>>> import numpy as np
>>> import numpy.linalg as la
>>> np.set_printoptions(precision=1, suppress=True, linewidth=160, legacy="1.25")
>>> out = np.array([[0], [-2], [-3], [-2], [2]])
>>> feats = np.block([[np.zeros((5, 5)), out], [out.T, np.zeros((1, 1))]])
>>> feats
array([[ 0.,  0.,  0.,  0.,  0.,  0.],
       [ 0.,  0.,  0.,  0.,  0., -2.],
       [ 0.,  0.,  0.,  0.,  0., -3.],
       [ 0.,  0.,  0.,  0.,  0., -2.],
       [ 0.,  0.,  0.,  0.,  0.,  2.],
       [ 0., -2., -3., -2.,  2.,  0.]])
>>> rng = np.random.default_rng(506)
>>> labels = rng.permutation(6)
>>> labels
array([2, 3, 1, 5, 0, 4])
>>> out = feats[labels][:, labels]
>>> np.round(la.det(out), 1), np.round(la.det(feats[labels]), 1)
(0.0, 0.0)
>>> np.trace(out)
0.0
>>> np.allclose(out, feats)
False
>>> rank = la.matrix_rank(feats)
>>> rank
2
>>> ns = la.svd(feats)[2][rank:].T
>>> [int(la.matrix_rank(feats[:i])) for i in range(1, len(feats) + 1)]
[0, 1, 1, 1, 1, 2]
>>> np.round(feats @ ns, 1) + 0
array([[0., 0., 0., 0.],
       [0., 0., 0., 0.],
       [0., 0., 0., 0.],
       [0., 0., 0., 0.],
       [0., 0., 0., 0.],
       [0., 0., 0., 0.]])
>>> ns.shape
(6, 4)
>>> w, evecs = la.eigh(feats)
>>> x = np.array([1, 5, 0, 3, 3, 5])
>>> np.abs(feats).sum(axis=1).max(), np.round(np.abs(w).max(), 1)
(9.0, 4.6)
>>> np.round(la.eigvalsh(feats[1:, 1:]), 1) + 0
array([-4.6,  0. ,  0. ,  0. ,  4.6])
>>> np.round(evecs * np.abs(w) @ evecs.T, 1) + 0
array([[ 0. ,  0. ,  0. ,  0. ,  0. ,  0. ],
       [ 0. ,  0.9,  1.3,  0.9, -0.9,  0. ],
       [ 0. ,  1.3,  2. ,  1.3, -1.3,  0. ],
       [ 0. ,  0.9,  1.3,  0.9, -0.9,  0. ],
       [ 0. , -0.9, -1.3, -0.9,  0.9,  0. ],
       [ 0. ,  0. ,  0. ,  0. ,  0. ,  4.6]])
>>> x @ feats @ x
-100.0
>>> (np.sign(evecs[:, -1].round(6)) == np.sign(evecs[0, -1].round(6))).astype(int)
array([1, 0, 0, 0, 0, 0])
>>> evecs * np.maximum(w, 0) @ evecs.T
array([[ 0. ,  0. ,  0. ,  0. ,  0. ,  0. ],
       [ 0. ,  0.4,  0.7,  0.4, -0.4, -1. ],
       [ 0. ,  0.7,  1. ,  0.7, -0.7, -1.5],
       [ 0. ,  0.4,  0.7,  0.4, -0.4, -1. ],
       [ 0. , -0.4, -0.7, -0.4,  0.4,  1. ],
       [ 0. , -1. , -1.5, -1. ,  1. ,  2.3]])
>>> round(la.det(feats), 1)
0.0
>>> np.sort(la.eigvals(feats).real)
array([-4.6,  0. ,  0. ,  0. ,  0. ,  4.6])
>>> Uu, sigma, Vt = la.svd(feats)
>>> evecs = Vt[:(sigma > 1e-8).sum()]
>>> x = feats[1] + 5 * feats[4] + rng.integers(2) * np.eye(6)[4]
>>> x
array([0., 0., 0., 0., 1., 8.])
>>> round(float(la.norm(x - evecs.T @ evecs @ x)), 1)
0.9
>>> np.diag(evecs.T @ evecs)
array([0. , 0.2, 0.4, 0.2, 0.2, 1. ])
>>> np.allclose(evecs.T @ evecs @ x, x)
False
>>> evecs.T @ evecs
array([[ 0. ,  0. ,  0. ,  0. ,  0. ,  0. ],
       [ 0. ,  0.2,  0.3,  0.2, -0.2,  0. ],
       [ 0. ,  0.3,  0.4,  0.3, -0.3,  0. ],
       [ 0. ,  0.2,  0.3,  0.2, -0.2,  0. ],
       [ 0. , -0.2, -0.3, -0.2,  0.2,  0. ],
       [ 0. ,  0. ,  0. ,  0. ,  0. ,  1. ]])
>>> la.matrix_rank(np.vstack([feats, x]))
3
>>> J = np.load("data.npy")
>>> J
array([[-1.,  0.,  0., -2.],
       [ 0., -1., -2.,  0.],
       [ 0., -2., -1.,  0.],
       [-2.,  0.,  0., -1.]])
>>> w, evecs = la.eigh(J)
>>> np.unique(w.round(6) + 0, return_counts=True)[1]
array([2, 2])
>>> (w > 1e-8).sum(), (w < -1e-8).sum()
(2, 2)
>>> evecs @ np.diag(w) @ evecs.T
array([[-1.,  0.,  0., -2.],
       [ 0., -1., -2.,  0.],
       [ 0., -2., -1.,  0.],
       [-2.,  0.,  0., -1.]])
>>> la.eigvalsh(J + -2 * np.eye(4))
array([-5., -5., -1., -1.])
>>> la.eigvalsh(J @ J)
array([1., 1., 9., 9.])
>>> labels = rng.permutation(4)
>>> out = J[:, labels] * rng.choice([-1, 1], 4)
>>> out
array([[ 1.,  0.,  0., -2.],
       [-0., -2., -1.,  0.],
       [-0., -1., -2.,  0.],
       [ 2.,  0.,  0., -1.]])
>>> Uu, _, Vt = la.svd(J.T @ out)
>>> np.round(Uu @ Vt, 1) + 0
array([[-1.,  0.,  0.,  0.],
       [ 0.,  0.,  1.,  0.],
       [ 0.,  1.,  0.,  0.],
       [ 0.,  0.,  0.,  1.]])
>>> la.eigvals(J)
array([ 1., -3.,  1., -3.])
>>> np.kron(np.eye(2, dtype=int), J)
array([[-1.,  0.,  0., -2., -0.,  0.,  0., -0.],
       [ 0., -1., -2.,  0.,  0., -0., -0.,  0.],
       [ 0., -2., -1.,  0.,  0., -0., -0.,  0.],
       [-2.,  0.,  0., -1., -0.,  0.,  0., -0.],
       [-0.,  0.,  0., -0., -1.,  0.,  0., -2.],
       [ 0., -0., -0.,  0.,  0., -1., -2.,  0.],
       [ 0., -0., -0.,  0.,  0., -2., -1.,  0.],
       [-0.,  0.,  0., -0., -2.,  0.,  0., -1.]])
>>> round(la.eigvals(J).sum().real, 1)
-4.0
>>> out = J / la.norm(J, axis=1, keepdims=True)
>>> C2 = out @ out.T
>>> (C2 - 2 * np.eye(4)).round(6).argmax(axis=1)
array([3, 2, 1, 0])
>>> C2
array([[1. , 0. , 0. , 0.8],
       [0. , 1. , 0.8, 0. ],
       [0. , 0.8, 1. , 0. ],
       [0.8, 0. , 0. , 1. ]])
>>> np.argwhere(np.triu(np.abs(C2) > 0.95, 1))
array([], shape=(0, 2), dtype=int64)
>>> la.norm(out, axis=1)
array([1., 1., 1., 1.])
>>> W0 = np.load("mat.npy")
>>> W0
array([[2, 0, 0, 0, 0],
       [0, 3, 0, 0, 0],
       [0, 0, 1, 0, 0],
       [0, 0, 0, 5, 0],
       [0, 0, 0, 0, 3]])
>>> np.sort(la.eigvals(W0))
array([1., 2., 3., 3., 5.])
>>> np.prod(np.diag(W0)), round(float(la.det(W0)), 1)
(90, 90.0)
>>> W0 @ W0
array([[ 4,  0,  0,  0,  0],
       [ 0,  9,  0,  0,  0],
       [ 0,  0,  1,  0,  0],
       [ 0,  0,  0, 25,  0],
       [ 0,  0,  0,  0,  9]])
